>>> import numpy as np
>>> import numpy.linalg as la
>>> np.set_printoptions(precision=3, suppress=True, linewidth=120)
>>> X = np.loadtxt("layer7.csv", delimiter=",")
>>> X
array([[-1.,  1.,  0.,  0.],
       [ 0., -1.,  1.,  0.],
       [ 0.,  0., -1.,  1.],
       [ 0.,  0.,  0., -1.]])
>>> la.matrix_rank(X - X[0, 0] * np.eye(4))
np.int64(3)
>>> X @ X
array([[ 1., -2.,  1.,  0.],
       [ 0.,  1., -2.,  1.],
       [ 0.,  0.,  1., -2.],
       [ 0.,  0.,  0.,  1.]])
>>> np.sort(la.eigvals(X))
array([-1., -1., -1., -1.])
>>> feats = np.array([[1, 1, 2], [1, 0, 2], [1, 2, 1], [1, 2, 1]])
>>> feats[-1] = feats[0] + 5 * feats[1]
>>> feats
array([[ 1,  1,  2],
       [ 1,  0,  2],
       [ 1,  2,  1],
       [ 6,  1, 12]])
>>> U, sv, VT = la.svd(feats, full_matrices=False)
>>> (sv > 1e-8).sum()
np.int64(3)
>>> sv
array([13.914,  2.091,  0.179])
>>> U.shape, sv.shape, VT.shape
((4, 3), (3,), (3, 3))
>>> np.round(U.T @ U, 3) + 0
array([[1., 0., 0.],
       [0., 1., 0.],
       [0., 0., 1.]])
>>> np.round(U.T @ feats @ VT.T, 3) + 0
array([[13.914,  0.   ,  0.   ],
       [ 0.   ,  2.091,  0.   ],
       [ 0.   ,  0.   ,  0.179]])
>>> np.abs(VT[0])
array([0.448, 0.097, 0.889])
>>> A2 = np.c_[feats[:, :1] @ np.array([[2]]), np.array([3, 1, 1, 3])]
>>> A2
array([[ 2,  3],
       [ 2,  1],
       [ 2,  1],
       [12,  3]])
>>> np.round(la.norm(A2 - feats @ la.lstsq(feats, A2)[0], axis=0), 3) + 0
array([0.   , 0.962])
>>> np.round(la.lstsq(feats, A2[:, 0])[0], 3) + 0
array([2., 0., 0.])
>>> proj = feats @ la.solve(feats.T @ feats, feats.T)
>>> np.allclose(proj @ proj, proj)
True
>>> proj.round(3) + 0
array([[ 0.963, -0.185,  0.   ,  0.037],
       [-0.185,  0.074,  0.   ,  0.185],
       [ 0.   ,  0.   ,  1.   ,  0.   ],
       [ 0.037,  0.185,  0.   ,  0.963]])
